In [1]: import numpy as np

In [2]: np.set_printoptions(suppress=True, linewidth=140)

In [3]: F = np.load("block1.npy")

In [4]: print(F)
[[1 0 0 0 0 0 0 0]
 [3 1 0 0 0 0 0 0]
 [0 2 1 0 0 0 0 0]
 [3 5 0 1 0 0 0 0]
 [0 0 3 4 1 0 0 0]
 [5 0 1 0 1 1 0 0]
 [5 3 0 2 1 4 1 0]
 [1 4 2 5 4 4 3 1]]

In [5]: U, s, VT = np.linalg.svd(F)

In [6]: print(np.argmax(s[:-1] / (s[1:] + 1e-6)) + 1)
7

In [7]: B = U[:, :7] @ np.diag(s[:7]) @ VT[:7]

In [8]: print(round(float(np.linalg.norm(F - B) / np.linalg.norm(F)), 1))
0.0

In [9]: print(round(float(np.abs(F - B).max()), 1))
0.0

In [10]: B = F / np.linalg.norm(F, axis=1, keepdims=True)

In [11]: C2 = B @ B.T

In [12]: print(np.argwhere(np.triu(np.abs(C2) > 0.95, 1)))
[]

In [13]: print((np.abs(C2) > 0.9).astype(int))
[[1 1 0 0 0 1 0 0]
 [1 1 0 0 0 0 0 0]
 [0 0 1 0 0 0 0 0]
 [0 0 0 1 0 0 0 0]
 [0 0 0 0 1 0 0 0]
 [1 0 0 0 0 1 0 0]
 [0 0 0 0 0 0 1 0]
 [0 0 0 0 0 0 0 1]]

In [14]: print(F.sum(axis=1))
[ 1  4  3  9  8  8 16 24]

In [15]: print(F.shape)
(8, 8)

In [16]: print(np.diff(F, axis=0))
[[ 2  1  0  0  0  0  0  0]
 [-3  1  1  0  0  0  0  0]
 [ 3  3 -1  1  0  0  0  0]
 [-3 -5  3  3  1  0  0  0]
 [ 5  0 -2 -4  0  1  0  0]
 [ 0  3 -1  2  0  3  1  0]
 [-4  1  2  3  3  0  2  1]]

In [17]: print(F - F[0])
[[ 0  0  0  0  0  0  0  0]
 [ 2  1  0  0  0  0  0  0]
 [-1  2  1  0  0  0  0  0]
 [ 2  5  0  1  0  0  0  0]
 [-1  0  3  4  1  0  0  0]
 [ 4  0  1  0  1  1  0  0]
 [ 4  3  0  2  1  4  1  0]
 [ 0  4  2  5  4  4  3  1]]

In [18]: print(np.round(np.linalg.svd(F, compute_uv=False), 1) + 0)
[12.7  7.1  4.5  3.7  1.6  1.1  0.2  0. ]

In [19]: print(np.count_nonzero(F))
29

In [20]: w1 = np.array([[-5, -3, -2, 2, 5],
    ...:     [-5, 5, 5, 3, -3],
    ...:     [-1, 2, 1, 0, -5],
    ...:     [0, -1, -4, -5, 2],
    ...:     [1, 5, -2, -1, 4],
    ...:     [5, -5, -2, 4, 3],
    ...:     [3, -2, -4, -3, -1],
    ...:     [-1, -2, 5, 5, -5]])

In [21]: coef = np.array([1, 0, 0, 1, 2])

In [22]: act = np.maximum(F @ w1 + coef, 0)

In [23]: print(np.linalg.matrix_rank(act))
5

In [24]: C = np.array([[-3, 0, -7], [9, 0, 5], [8, -4, -7], [9, -7, -5], [3, 3, -1]])

In [25]: print(w1 @ C)
[[  5   9  19]
 [118 -50  13]
 [ 14 -19  15]
 [-80  57  46]
 [ 29  27  33]
 [-31 -11 -69]
 [-89  34  13]
 [ 55 -70 -58]]

In [26]: feats = np.loadtxt("case3.csv", delimiter=",")

In [27]: print(feats.round(1))
[[ 0.7 -2.7 -1.1]
 [ 2.8  0.9 -0.4]
 [-0.7  1.  -2.7]]

In [28]: rng = np.random.default_rng(662)

In [29]: lab = rng.permutation(3)

In [30]: B = feats[:, lab] * rng.choice([-1, 1], 3)

In [31]: print(B.round(1))
[[ 1.1  2.7 -0.7]
 [ 0.4 -0.9 -2.8]
 [ 2.7 -1.   0.7]]

In [32]: U, _, VT = np.linalg.svd(feats.T @ B)

In [33]: print(lab)
[2 1 0]

In [34]: print(np.round(U @ VT, 1) + 0)
[[ 0.  0. -1.]
 [ 0. -1.  0.]
 [-1.  0.  0.]]

In [35]: print(np.round(np.linalg.lstsq(feats, B)[0], 1) + 0)
[[ 0.  0. -1.]
 [ 0. -1.  0.]
 [-1.  0.  0.]]

In [36]: x = np.array([1, -2, 2])

In [37]: h = np.maximum(feats @ x, 0)

In [38]: print(np.flatnonzero(h > 1e-9))
[0 1]

In [39]: B = feats + rng.integers(-2, 3, (3, 1)) @ rng.integers(-2, 3, (1, 3))

In [40]: print(B.round(1))
[[ 0.7 -3.7 -1.1]
 [ 2.8  2.9 -0.4]
 [-0.7  1.  -2.7]]

In [41]: print(np.round(np.linalg.svd(B - feats, compute_uv=False), 1))
[2.2 0.  0. ]

In [42]: print(np.linalg.matrix_rank(B - feats, tol=1e-8))
1

In [43]: print(np.round(feats.T @ feats, 1) + 0)
[[9. 0. 0.]
 [0. 9. 0.]
 [0. 0. 9.]]

In [44]: print(np.round(np.linalg.pinv(feats), 1) + 0)
[[ 0.1  0.3 -0.1]
 [-0.3  0.1  0.1]
 [-0.1  0.  -0.3]]

In [45]: def softmax(z):
    ...:     e = np.exp(z - z.max(axis=-1, keepdims=True))
    ...:     return e / e.sum(axis=-1, keepdims=True)
    ...: 

In [46]: print(np.round(softmax(10 * feats[1]), 1) + 0)
[1. 0. 0.]

In [47]: print(np.round(softmax(feats[1]), 1) + 0)
[0.8 0.1 0. ]

In [48]: print(np.round(softmax(feats).sum(axis=1), 1))
[1. 1. 1.]

In [49]: scores = feats @ feats.T / np.sqrt(3)

In [50]: print(np.round(softmax(scores), 1) + 0)
[[1. 0. 0.]
 [0. 1. 0.]
 [0. 0. 1.]]

In [51]: arr = np.array([[0, -1, 4, -5, 4, -4],
    ...:     [-1, 0, -1, 4, -5, 4],
    ...:     [4, -1, 0, -1, 4, -5],
    ...:     [-5, 4, -1, 0, -1, 4],
    ...:     [4, -5, 4, -1, 0, -1],
    ...:     [-4, 4, -5, 4, -1, 0]])

In [52]: x = np.array([4, 1, 4, 3, 4, 4])

In [53]: print(arr @ x)
[  0   0   8  -8  20 -24]

In [54]: print((arr * x).sum(axis=1))
[  0   0   8  -8  20 -24]

In [55]: print(np.sign((arr @ x).round(6)))
[ 0  0  1 -1  1 -1]

In [56]: print(arr @ arr)
[[ 74 -60  42 -28  30 -48]
 [-60  59 -48  27 -16  30]
 [ 42 -48  59 -48  27 -28]
 [-28  27 -48  59 -48  42]
 [ 30 -16  27 -48  59 -60]
 [-48  30 -28  42 -60  74]]

In [57]: print(np.round(np.abs(np.linalg.eigvals(arr)).max(), 1))
16.1

In [58]: print(np.round(np.sort(np.abs(np.linalg.eigvals(arr))), 1))
[ 0.6  0.7  2.   6.7  8.7 16.1]

In [59]: print(np.linalg.matrix_power(arr, 3))
[[ 680 -570  744 -874  840 -888]
 [-570  416 -540  720 -784  840]
 [ 744 -540  512 -600  720 -874]
 [-874  720 -600  512 -540  744]
 [ 840 -784  720 -540  416 -570]
 [-888  840 -874  744 -570  680]]

In [60]: print(np.allclose(arr, arr.T))
True

In [61]: evals, evecs = np.linalg.eigh(arr)

In [62]: x = np.array([2, 2, 0, 0, 1, 0])

In [63]: print(np.round(evecs * np.maximum(evals, 0) @ evecs.T, 1))
[[ 3.3 -2.6  2.9 -2.8  2.7 -3.3]
 [-2.6  2.6 -2.2  2.5 -2.4  2.7]
 [ 2.9 -2.2  2.8 -2.3  2.5 -2.8]
 [-2.8  2.5 -2.3  2.8 -2.2  2.9]
 [ 2.7 -2.4  2.5 -2.2  2.6 -2.6]
 [-3.3  2.7 -2.8  2.9 -2.6  3.3]]

In [64]: print(np.round(np.linalg.eigvalsh(arr[1:, 1:]), 1) + 0)
[-8.  -4.8  0.   0.7 12.2]

In [65]: print(np.round(evecs * np.abs(evals) @ evecs.T, 1))
[[ 6.6 -4.2  1.9 -0.7  1.3 -2.6]
 [-4.2  5.2 -3.4  1.   0.2  1.3]
 [ 1.9 -3.4  5.5 -3.5  1.  -0.7]
 [-0.7  1.  -3.5  5.5 -3.4  1.9]
 [ 1.3  0.2  1.  -3.4  5.2 -4.2]
 [-2.6  1.3 -0.7  1.9 -4.2  6.6]]

In [66]: print(x @ arr @ x)
-12

In [67]: print((np.sign(evecs[:, -1].round(6)) == np.sign(evecs[0, -1].round(6))).astype(int))
[1 0 1 0 1 0]

In [68]: print(np.round(x @ arr @ x / (x @ x), 1), round(float(evals[0]), 1), np.round(evals[-1], 1))
-1.3 -8.7 16.1

In [69]: print(np.abs(arr).sum(axis=1).max(), np.round(np.abs(evals).max(), 1))
18 16.1

In [70]: x = np.array([-1, 3, -4, 0, -4, 0])

In [71]: target = arr @ x

In [72]: print(target)
[-35  25 -23  25 -35  40]

In [73]: print(np.round(np.linalg.solve(arr, target), 1) + 0)
[-1.  3. -4.  0. -4.  0.]

In [74]: print(np.round(np.linalg.solve(arr, 5 * target), 1) + 0)
[ -5.  15. -20.   0. -20.   0.]

In [75]: print(np.round(np.linalg.solve(arr.T, arr[4]), 1) + 0)
[0. 0. 0. 0. 1. 0.]

In [76]: print(np.round(np.linalg.solve(arr, arr[:, 3]), 1) + 0)
[0. 0. 0. 1. 0. 0.]

In [77]: print(np.all(np.linalg.eigvalsh(arr) > 0))
False

In [78]: print(round(float(np.linalg.eigvalsh(arr).min()), 1))
-8.7

In [79]: W0 = np.load("arr.npy")

In [80]: print(W0)
[[ 0 -3 -2 -3]
 [ 0  0  1  3]
 [ 0  0  0  2]
 [ 0  0  0  0]]

In [81]: U, s, VT = np.linalg.svd(W0)

In [82]: evecs = VT[:(s > 1e-8).sum()]

In [83]: x = W0[0] + -1 * W0[3] + rng.integers(2) * np.eye(4)[0]

In [84]: print(x)
[ 0. -3. -2. -3.]

In [85]: print(np.allclose(evecs.T @ evecs @ x, x))
True

In [86]: print(np.round(np.diag(evecs.T @ evecs), 1))
[0. 1. 1. 1.]

In [87]: print(np.round(np.linalg.norm(x - evecs.T @ evecs @ x), 1))
0.0

In [88]: print(np.argsort(-np.linalg.norm(W0, axis=0).round(6), kind="stable")[:3])
[3 1 2]

In [89]: print(np.linalg.matrix_rank(W0, rtol=0.1))
2

In [90]: print([round(float(x), 1) for x in np.linalg.svd(W0, compute_uv=False)[:3]])
[5.6, 2.2, 0.5]

In [91]: print(np.round(np.linalg.norm(W0, 2) / np.linalg.norm(W0), 1))
0.9

In [92]: r = np.linalg.matrix_rank(W0)

In [93]: print(r)
3

In [94]: ns = np.linalg.svd(W0)[2][r:].T

In [95]: print(np.allclose(W0 @ ns, 0))
True

In [96]: print([int(np.linalg.matrix_rank(W0[:, :j + 1])) for j in range(4)])
[0, 1, 2, 3]

In [97]: print(ns @ ns.T)
[[1. 0. 0. 0.]
 [0. 0. 0. 0.]
 [0. 0. 0. 0.]
 [0. 0. 0. 0.]]

In [98]: print(W0 @ ns)
[[0.]
 [0.]
 [0.]
 [0.]]

In [99]: print(ns[:, 0] / ns[np.abs(ns[:, 0]).round(6).argmax(), 0])
[ 1. -0. -0. -0.]

In [100]: print(ns.shape)
(4, 1)

In [101]: print(np.round(np.linalg.svd(feats, compute_uv=False), 1))
[3. 3. 3.]

In [102]: print(np.round(np.diff(feats, axis=0), 1))
[[ 2.2  3.6  0.8]
 [-3.5  0.1 -2.4]]

In [103]: print(np.round(feats.mean(axis=0), 1))
[ 0.9 -0.3 -1.4]

In [104]: print(np.round(feats.sum(axis=0), 1))
[ 2.8 -0.8 -4.3]

In [105]: print(np.unravel_index(np.abs(feats).argmax(), feats.shape))
(np.int64(1), np.int64(0))

In [106]: print(feats.shape)
(3, 3)

In [107]: print(np.allclose(F, F.T))
False

In [108]: print(np.round(np.linalg.det(F), 1))
1.0

In [109]: print((F + F.T) / 2)
[[1.  1.5 0.  1.5 0.  2.5 2.5 0.5]
 [1.5 1.  1.  2.5 0.  0.  1.5 2. ]
 [0.  1.  1.  0.  1.5 0.5 0.  1. ]
 [1.5 2.5 0.  1.  2.  0.  1.  2.5]
 [0.  0.  1.5 2.  1.  0.5 0.5 2. ]
 [2.5 0.  0.5 0.  0.5 1.  2.  2. ]
 [2.5 1.5 0.  1.  0.5 2.  1.  1.5]
 [0.5 2.  1.  2.5 2.  2.  1.5 1. ]]

In [110]: print((F - F.T) / 2)
[[ 0.  -1.5  0.  -1.5  0.  -2.5 -2.5 -0.5]
 [ 1.5  0.  -1.  -2.5  0.   0.  -1.5 -2. ]
 [ 0.   1.   0.   0.  -1.5 -0.5  0.  -1. ]
 [ 1.5  2.5  0.   0.  -2.   0.  -1.  -2.5]
 [ 0.   0.   1.5  2.   0.  -0.5 -0.5 -2. ]
 [ 2.5  0.   0.5  0.   0.5  0.  -2.  -2. ]
 [ 2.5  1.5  0.   1.   0.5  2.   0.  -1.5]
 [ 0.5  2.   1.   2.5  2.   2.   1.5  0. ]]

In [111]: print(np.round(np.abs(np.linalg.eigvals(F)).max(), 1))
1.0

In [112]: print(np.round(np.sort(np.abs(np.linalg.eigvals(F))), 1))
[1. 1. 1. 1. 1. 1. 1. 1.]

In [113]: print(np.allclose(F @ F.T, F.T @ F))
False

In [114]: print(F @ F)
[[ 1  0  0  0  0  0  0  0]
 [ 6  1  0  0  0  0  0  0]
 [ 6  4  1  0  0  0  0  0]
 [21 10  0  1  0  0  0  0]
 [12 26  6  8  1  0  0  0]
 [10  2  5  4  2  1  0  0]
 [45 16  7  8  6  8  1  0]
 [64 46 20 32 15 20  6  1]]

In [115]: print(np.linalg.matrix_power(F, 2))
[[ 1  0  0  0  0  0  0  0]
 [ 6  1  0  0  0  0  0  0]
 [ 6  4  1  0  0  0  0  0]
 [21 10  0  1  0  0  0  0]
 [12 26  6  8  1  0  0  0]
 [10  2  5  4  2  1  0  0]
 [45 16  7  8  6  8  1  0]
 [64 46 20 32 15 20  6  1]]

In [116]: M = np.array([[7, 0, 0, 0], [0, 6, 5, 0], [0, 0, 0, 0], [0, 0, 0, 5]])

In [117]: print(M)
[[7 0 0 0]
 [0 6 5 0]
 [0 0 0 0]
 [0 0 0 5]]

In [118]: U, s, VT = np.linalg.svd(M)

In [119]: print(np.argmax(s[:-1] / (s[1:] + 1e-6)) + 1)
3

In [120]: print(s.round(1))
[7.8 7.  5.  0. ]

In [121]: B = U[:, :3] @ np.diag(s[:3]) @ VT[:3]

In [122]: print(np.round(np.abs(M - B).max(), 1))
0.0

In [123]: m1 = np.loadtxt("x.csv", delimiter=",")

In [124]: print(m1.round(1))
[[ 0.3  0.5  0.3  1.7  0.4 -1. ]
 [ 0.6  1.6 -0.3 -0.7 -0.2 -0.4]
 [ 1.4 -0.9  1.2  0.1  0.5 -0.2]
 [ 0.3  0.5 -1.3  0.9  0.5  0.3]
 [ 0.1 -0.1 -0.1 -1.6  1.1 -1. ]
 [-1.6  0.2  1.  -0.8  0.4 -0.7]
 [ 0.1  0.9  1.  -0.1  1.3  0.9]
 [-0.6 -0.4 -0.5  0.4  1.9  0.2]]

In [125]: C2 = m1.T @ m1

In [126]: print(np.linalg.matrix_rank(C2))
6

In [127]: x = np.array([2, 1, -2, 2, 2, -2])

In [128]: target = m1 @ x

In [129]: print(np.round(np.linalg.solve(m1.T @ m1, m1.T @ target), 1))
[ 2.  1. -2.  2.  2. -2.]

In [130]: target = target + 0.3 * rng.normal(size=8)

In [131]: print(target.round(1))
[ 6.4  2.4  0.6  6.1  1.3 -4.8 -0.1  3.1]

In [132]: coef, *_ = np.linalg.lstsq(m1, target)

In [133]: print(np.round(m1.T @ (target - m1 @ coef), 1) + 0)
[0. 0. 0. 0. 0. 0.]

In [134]: print(np.round(np.linalg.norm(target - m1 @ coef), 1))
0.5

In [135]: print(coef.round())
[ 2.  1. -2.  2.  2. -2.]
